>>> import numpy as np
>>> np.set_printoptions(suppress=True, linewidth=140)
>>> tidy = lambda a: np.round(a, 3) + 0
>>> F = np.load("w.npy")
>>> F
array([[1, 0],
       [0, 1]])
>>> # projection: eigenvalues are 0 or 1
>>> hat = np.triu(np.array([[-1, 0], [-2, -2]]), 1) + np.eye(2)
>>> out = hat @ F @ np.linalg.inv(hat)
>>> out
array([[1., 0.],
       [0., 1.]])
>>> np.linalg.matrix_rank(out)
np.int64(2)
>>> hat @ F - F @ hat
array([[0., 0.],
       [0., 0.]])
>>> np.poly(out)
array([ 1., -2.,  1.])
>>> np.linalg.matrix_rank(F - F[0, 0] * np.eye(2))
np.int64(0)
>>> np.linalg.matrix_power(F - np.diag(np.diag(F)), 2)
array([[0, 0],
       [0, 0]])
>>> tidy(np.sort(np.linalg.eigvals(F)))
array([1., 1.])
>>> np.prod(np.diag(F)), tidy(np.linalg.det(F))
(np.int64(1), np.float64(1.0))
>>> vals, evecs = np.linalg.eigh(F)
>>> tidy(np.linalg.svd(F, compute_uv=False))
array([1., 1.])
>>> vals
array([1., 1.])
>>> tidy(np.linalg.eigvalsh(F @ F))
array([1., 1.])
>>> tidy(np.linalg.eigvalsh(F + 3 * np.eye(2)))
array([4., 4.])
>>> (vals > 1e-8).sum(), (vals < -1e-8).sum()
(np.int64(2), np.int64(0))
>>> vals.sum(), np.trace(F)
(np.float64(2.0), np.int64(2))
>>> np.unique(vals.round(6) + 0, return_counts=True)[1]
array([2])
>>> evecs.T @ F @ evecs
array([[1., 0.],
       [0., 1.]])
>>> evecs.T @ evecs
array([[1., 0.],
       [0., 1.]])
>>> vec = np.array([0, 0])
>>> y = F @ vec
>>> y
array([0, 0])
>>> tidy(np.linalg.solve(F, y + F[:, 0]))
array([1., 0.])
>>> tidy(np.linalg.solve(F, y))
array([0., 0.])
>>> data = np.load("sample14.npy")
>>> data
array([[ -3,   2,  -2,  -2,  -1],
       [ -2,   2,   0,   4,   3],
       [-13,  12,  -2,  18,  14]])
>>> Uu, sigma, Vt = np.linalg.svd(data)
>>> np.argmax(sigma[:-1] / (sigma[1:] + 1e-6)) + 1
np.int64(2)
>>> tidy(sigma)
array([29.487,  4.745,  0.   ])
>>> out = Uu[:, :2] @ np.diag(sigma[:2]) @ Vt[:2]
>>> tidy(np.linalg.norm(data - out) / np.linalg.norm(data))
np.float64(0.0)
>>> np.linalg.matrix_rank(data, rtol=0.05)
np.int64(2)
>>> tidy(out)
array([[ -3.,   2.,  -2.,  -2.,  -1.],
       [ -2.,   2.,   0.,   4.,   3.],
       [-13.,  12.,  -2.,  18.,  14.]])
>>> tidy(np.abs(data - out).max())
np.float64(0.0)
>>> tidy(np.linalg.norm(data - out, 2)), tidy(sigma[2])
(np.float64(0.0), np.float64(0.0))
>>> np.unique(data.round(6), axis=0).shape
(3, 5)
>>> np.linalg.lstsq(data[:-1].T, data[-1])[2]
np.int32(2)
>>> np.allclose(data[:-1].T @ np.linalg.lstsq(data[:-1].T, data[-1])[0], data[-1])
True
>>> np.abs(np.diag(np.linalg.qr(data)[1])) > 1e-9
array([ True,  True, False])
>>> tidy(np.trace(np.linalg.pinv(data) @ data))
np.float64(2.0)
>>> data.shape
(3, 5)
>>> data - data[0]
array([[  0,   0,   0,   0,   0],
       [  1,   0,   2,   6,   4],
       [-10,  10,   0,  20,  15]])
>>> np.abs(data).max()
np.int64(18)
>>> tidy(np.linalg.svd(data, compute_uv=False))
array([29.487,  4.745,  0.   ])
>>> tidy(np.linalg.norm(data, 2) / np.linalg.norm(data))
np.float64(0.987)
>>> np.linalg.matrix_rank(data, rtol=0.1)
np.int64(2)
>>> out = data / np.sqrt((data ** 2).mean(axis=1, keepdims=True))
>>> tidy(out[2])
array([-1.005,  0.927, -0.155,  1.391,  1.082])
>>> arr = np.array([[0, 0, 0], [0, 0, -2], [0, 0, 0], [-4, 0, -2]])
>>> # null space of dimension 1
>>> Uu, sigma, Vt = np.linalg.svd(arr)
>>> evecs = Vt[:(sigma > 1e-8).sum()]
>>> rng = np.random.default_rng(87)
>>> vec = arr[3] + -3 * arr[2] + rng.integers(2) * np.eye(3)[1]
>>> vec
array([-4.,  1., -2.])
>>> np.linalg.matrix_rank(np.vstack([arr, vec]))
np.int64(3)
>>> tidy(np.linalg.norm(vec - evecs.T @ evecs @ vec))
np.float64(1.0)
>>> tidy(np.diag(evecs.T @ evecs))
array([1., 0., 1.])
>>> tidy(evecs.T @ evecs)
array([[1., 0., 0.],
       [0., 0., 0.],
       [0., 0., 1.]])
>>> [round(float(x), 3) for x in np.linalg.svd(arr, compute_uv=False)[:3]]
[4.576, 1.748, 0.0]
>>> np.linalg.matrix_rank(arr, rtol=0.1)
np.int64(2)
>>> rk = np.linalg.matrix_rank(arr)
>>> rk
np.int64(2)
>>> null = np.linalg.svd(arr)[2][rk:].T
>>> null[:, 0] / null[np.abs(null[:, 0]).round(6).argmax(), 0]
array([0., 1., 0.])
>>> [int(np.linalg.matrix_rank(np.delete(arr, i, axis=0))) for i in range(4)]
[2, 1, 2, 1]
>>> null.shape
(3, 1)
>>> tidy(np.trace(np.linalg.pinv(arr) @ arr))
np.float64(2.0)
>>> X = rng.normal(size=(11, 4)) + 10 * np.array([0, -2, 2, 0])
>>> tidy(X)
array([[ -0.131, -19.517,  21.556,  -0.672],
       [ -0.594, -19.176,  20.036,   1.584],
       [ -1.037, -20.836,  20.027,  -0.492],
       [  1.86 , -19.923,  18.865,   0.583],
       [ -1.37 , -19.283,  19.593,  -0.742],
       [ -0.336, -21.341,  19.14 ,  -1.103],
       [  0.754, -19.117,  18.821,  -0.727],
       [ -0.054, -18.889,  19.972,  -0.071],
       [ -0.294, -21.224,  19.946,   0.189],
       [ -0.396, -19.746,  21.009,  -0.696],
       [  0.688, -19.08 ,  20.077,  -1.607]])
>>> t3 = np.stack([F, 4 * F, F[::-1]])
>>> tidy(np.linalg.det(t3))
array([ 1., 16., -1.])
>>> t3.shape
(3, 2, 2)
>>> (t3 @ F.T).shape
(3, 2, 2)
>>> np.linalg.matrix_rank(t3)
array([2, 2, 2])
>>> A = np.load("test16.npy")
>>> A
array([[-4,  0,  0,  0,  0],
       [-4,  3,  0,  0,  0],
       [-2, -1, -4,  0,  0],
       [ 0, -4,  4, -5,  0],
       [-4,  5,  5,  3, -2]])
>>> # triangular: eigenvalues sit on the diagonal
>>> vals, evecs = np.linalg.eig(A)
>>> np.prod(vals)
np.float64(480.0)
>>> tidy(np.sort(np.linalg.eigvals(np.linalg.inv(A))))
array([-0.5  , -0.25 , -0.25 , -0.2  ,  0.333])
>>> f, r1 = A[3], A[4]
>>> f @ r1
np.int64(-15)
>>> pr = (f @ r1) / (f @ f) * f
>>> tidy((r1 - pr) @ f)
np.float64(0.0)
>>> tidy(np.linalg.norm(f + r1) ** 2 + np.linalg.norm(f - r1) ** 2)
np.float64(272.0)
>>> np.linalg.matrix_rank(np.outer(f, r1))
np.int64(1)
>>> tidy(r1 - pr)
array([-4.   ,  3.947,  6.053,  1.684, -2.   ])
>>> tidy(pr)
array([ 0.   ,  1.053, -1.053,  1.316,  0.   ])
>>> Q, Rm = np.linalg.qr(A)
>>> Q.shape, Rm.shape
((5, 5), (5, 5))
>>> tidy(Q.T @ Q)
array([[1., 0., 0., 0., 0.],
       [0., 1., 0., 0., 0.],
       [0., 0., 1., 0., 0.],
       [0., 0., 0., 1., 0.],
       [0., 0., 0., 0., 1.]])
>>> tidy(abs(Rm[0, 0])), tidy(np.linalg.norm(A[:, 0]))
(np.float64(7.211), np.float64(7.211))
>>> tidy(np.abs(np.diag(Rm)))
array([7.211, 5.805, 7.289, 2.176, 0.723])
>>> def softmax(z):
...     e = np.exp(z - z.max(axis=-1, keepdims=True))
...     return e / e.sum(axis=-1, keepdims=True)
... 
>>> tidy(softmax(A[0] + 5))
array([0.005, 0.249, 0.249, 0.249, 0.249])
>>> S = A @ A.T / np.sqrt(5)
>>> tidy(softmax(S)[0] @ A)
array([-3.981,  2.631,  1.615,  0.989, -0.66 ])
>>> softmax(S).round(6).argmax(axis=1)
array([0, 4, 2, 3, 4])
>>> [int(np.linalg.matrix_rank(np.linalg.matrix_power(A, p))) for p in range(1, 6)]
[5, 5, 5, 5, 5]
>>> K = np.array([[1, -1, 1, -1, -1, 1, -1, 1], [1, -1, -1, 1, 1, -1, -1, 1]])
>>> # columns 3 and 4 are equal
>>> G = K.T @ K
>>> tidy(np.linalg.eigvalsh(G)[::-1])
array([8., 8., 0., 0., 0., 0., 0., 0.])
>>> np.linalg.matrix_rank(G)
np.int64(2)
>>> tidy(np.linalg.svd(K, compute_uv=False) ** 2)
array([8., 8.])
>>> G
array([[ 2, -2,  0,  0,  0,  0, -2,  2],
       [-2,  2,  0,  0,  0,  0,  2, -2],
       [ 0,  0,  2, -2, -2,  2,  0,  0],
       [ 0,  0, -2,  2,  2, -2,  0,  0],
       [ 0,  0, -2,  2,  2, -2,  0,  0],
       [ 0,  0,  2, -2, -2,  2,  0,  0],
       [-2,  2,  0,  0,  0,  0,  2, -2],
       [ 2, -2,  0,  0,  0,  0, -2,  2]])
>>> Uu, sigma, Vt = np.linalg.svd(K, full_matrices=False)
>>> Uu.T @ Uu
array([[1., 0.],
       [0., 1.]])
>>> tidy(np.cumsum(sigma ** 2) / np.sum(sigma ** 2))
array([0.5, 1. ])
>>> Uu.shape, sigma.shape, Vt.shape
((2, 2), (2,), (2, 8))
>>> np.sqrt((sigma ** 2).sum()), tidy(np.linalg.norm(K))
(np.float64(4.0), np.float64(4.0))
>>> tidy(sigma / sigma[0])
array([1., 1.])
>>> tidy(softmax(K[1] + -1))
array([0.22, 0.03, 0.03, 0.22, 0.22, 0.03, 0.03, 0.22])
>>> tidy(softmax(10 * K[1]))
array([0.25, 0.  , 0.  , 0.25, 0.25, 0.  , 0.  , 0.25])
>>> tidy(softmax(K[1]))
array([0.22, 0.03, 0.03, 0.22, 0.22, 0.03, 0.03, 0.22])
>>> S = K @ K.T / np.sqrt(8)
>>> tidy(softmax(S + np.triu(np.full(S.shape, -np.inf), 1)))
array([[1.   , 0.   ],
       [0.056, 0.944]])
>>> tidy(softmax(S))
array([[0.944, 0.056],
       [0.056, 0.944]])
>>> softmax(S).round(6).argmax(axis=1)
array([0, 1])
>>> tidy(softmax(S)[1] @ K)
array([ 1.   , -1.   , -0.888,  0.888,  0.888, -0.888, -1.   ,  1.   ])
>>> ang = np.radians(135)
>>> Rm = np.eye(8)
>>> Rm[5, 5] = Rm[6, 6] = np.cos(ang)
>>> Rm[5, 6], Rm[6, 5] = -np.sin(ang), np.sin(ang)
>>> tidy(Rm)
array([[ 1.   ,  0.   ,  0.   ,  0.   ,  0.   ,  0.   ,  0.   ,  0.   ],
       [ 0.   ,  1.   ,  0.   ,  0.   ,  0.   ,  0.   ,  0.   ,  0.   ],
       [ 0.   ,  0.   ,  1.   ,  0.   ,  0.   ,  0.   ,  0.   ,  0.   ],
       [ 0.   ,  0.   ,  0.   ,  1.   ,  0.   ,  0.   ,  0.   ,  0.   ],
       [ 0.   ,  0.   ,  0.   ,  0.   ,  1.   ,  0.   ,  0.   ,  0.   ],
       [ 0.   ,  0.   ,  0.   ,  0.   ,  0.   , -0.707, -0.707,  0.   ],
       [ 0.   ,  0.   ,  0.   ,  0.   ,  0.   ,  0.707, -0.707,  0.   ],
       [ 0.   ,  0.   ,  0.   ,  0.   ,  0.   ,  0.   ,  0.   ,  1.   ]])
>>> out = K @ Rm.T
>>> np.allclose(K @ K.T, out @ out.T)
True
>>> tidy(np.abs(out - K).max(axis=0))
array([0.   , 0.   , 0.   , 0.   , 0.   , 2.414, 2.414, 0.   ])
>>> out = K / np.sqrt((K ** 2).mean(axis=1, keepdims=True))
>>> np.linalg.matrix_rank(K - K.mean(axis=1, keepdims=True))
np.int64(2)
>>> K - K.mean(axis=1, keepdims=True)
array([[ 1., -1.,  1., -1., -1.,  1., -1.,  1.],
       [ 1., -1., -1.,  1.,  1., -1., -1.,  1.]])
>>> np.linalg.matrix_rank(out) == np.linalg.matrix_rank(K)
np.True_
>>> W0 = np.array([[2.1, 2.0, 6.0, 9.0],
...     [7.0, 5.1, 0.0, 2.0],
...     [7.0, 2.0, 5.1, 7.0],
...     [2.0, 2.0, 6.0, 9.1]])
>>> idx = rng.permutation(4)
>>> out = W0[:, idx] * rng.choice([-1, 1], 4)
>>> out
array([[ 9. ,  2. , -2.1,  6. ],
       [ 2. ,  5.1, -7. ,  0. ],
       [ 7. ,  2. , -7. ,  5.1],
       [ 9.1,  2. , -2. ,  6. ]])
>>> Uu, _, Vt = np.linalg.svd(W0.T @ out)
>>> idx
array([3, 1, 0, 2])
>>> np.linalg.matrix_rank(out, rtol=0.1)
np.int64(3)
>>> tidy(np.abs(np.linalg.svd(W0)[2][-1]))
array([0.093, 0.345, 0.752, 0.554])
>>> np.linalg.cond(W0) > 100
np.True_
>>> tidy(np.linalg.norm(W0, 2) / np.linalg.norm(W0))
np.float64(0.919)
>>> round(np.log10(np.linalg.cond(W0)))
3
>>> np.linalg.matrix_rank(W0, rtol=0.1)
np.int64(3)
>>> vec = np.array([5, 4, 1, 5])
>>> y = W0 @ vec
>>> beta, lr = np.zeros(4), 1 / np.linalg.norm(W0, 2) ** 2
>>> for i in range(50):
...     beta -= lr * W0.T @ (W0 @ beta - y)
...     if i % 10 == 0: print(i, round(np.linalg.norm(W0 @ beta - y), 3))
... 
0 23.484
10 4.678
20 2.643
30 2.235
40 1.93
>>> tidy(beta)
array([5.244, 3.805, 2.033, 4.251])
>>> tidy(np.linalg.cond(W0))
np.float64(603.77)
>>> vals, evecs = np.linalg.eig(W0)
>>> tidy(W0 @ evecs[:, 0] - vals[0] * evecs[:, 0])
array([0., 0., 0., 0.])
>>> tidy(vals)
array([18.998,  3.948, -1.646,  0.1  ])
>>> mat = np.load("out4.npy")
>>> tidy(mat)
array([[ 1.   ,  0.   ,  0.   ,  0.   ,  0.   ],
       [ 0.   ,  0.309,  0.951,  0.   ,  0.   ],
       [ 0.   , -0.951,  0.309,  0.   ,  0.   ],
       [ 0.   ,  0.   ,  0.   ,  1.   ,  0.   ],
       [ 0.   ,  0.   ,  0.   ,  0.   ,  1.   ]])
>>> # 4 groups of indices that never mix
>>> vec = np.array([0, 5, -3, 3, -7])
>>> tidy(np.linalg.inv(mat))
array([[ 1.   ,  0.   ,  0.   ,  0.   ,  0.   ],
       [ 0.   ,  0.309, -0.951,  0.   ,  0.   ],
       [ 0.   ,  0.951,  0.309,  0.   ,  0.   ],
       [ 0.   ,  0.   ,  0.   ,  1.   ,  0.   ],
       [ 0.   ,  0.   ,  0.   ,  0.   ,  1.   ]])
>>> 5 - np.linalg.matrix_rank(mat - np.eye(5), tol=1e-8)
np.int64(3)
>>> vec = np.array([3, 0, 0, 3, 0])
>>> np.einsum("ij,j->i", mat, vec)
array([3., 0., 0., 3., 0.])
>>> mat @ np.eye(5)[0]
array([1., 0., 0., 0., 0.])
>>> tidy(mat @ np.ones(5))
array([ 1.   ,  1.26 , -0.642,  1.   ,  1.   ])
>>> mat @ vec
array([3., 0., 0., 3., 0.])
>>> np.linalg.norm(mat @ vec) <= np.linalg.norm(mat, 2) * np.linalg.norm(vec) + 1e-9
np.True_
>>> tidy(np.sort(np.linalg.eigvals(mat).real))
array([0.309, 0.309, 1.   , 1.   , 1.   ])
>>> tidy(np.sort(np.abs(np.linalg.eigvals(mat))))
array([1., 1., 1., 1., 1.])
>>> tidy(np.abs(np.linalg.eigvals(mat)).max())
np.float64(1.0)
>>> tidy(np.trace(mat))
np.float64(3.618)
>>> np.linalg.determinant(mat)
Traceback (most recent call last):
  File "<python-input-177>", line 1, in <module>
    np.linalg.determinant(mat)
    ^^^^^^^^^^^^^^^^^^^^^
AttributeError: module 'numpy.linalg' has no attribute 'determinant'
>>> idx = rng.permutation(5)
>>> idx
array([3, 2, 4, 0, 1])
>>> out = mat[idx][:, idx]
>>> tidy(np.diag(out))
array([1.   , 0.309, 1.   , 1.   , 0.309])
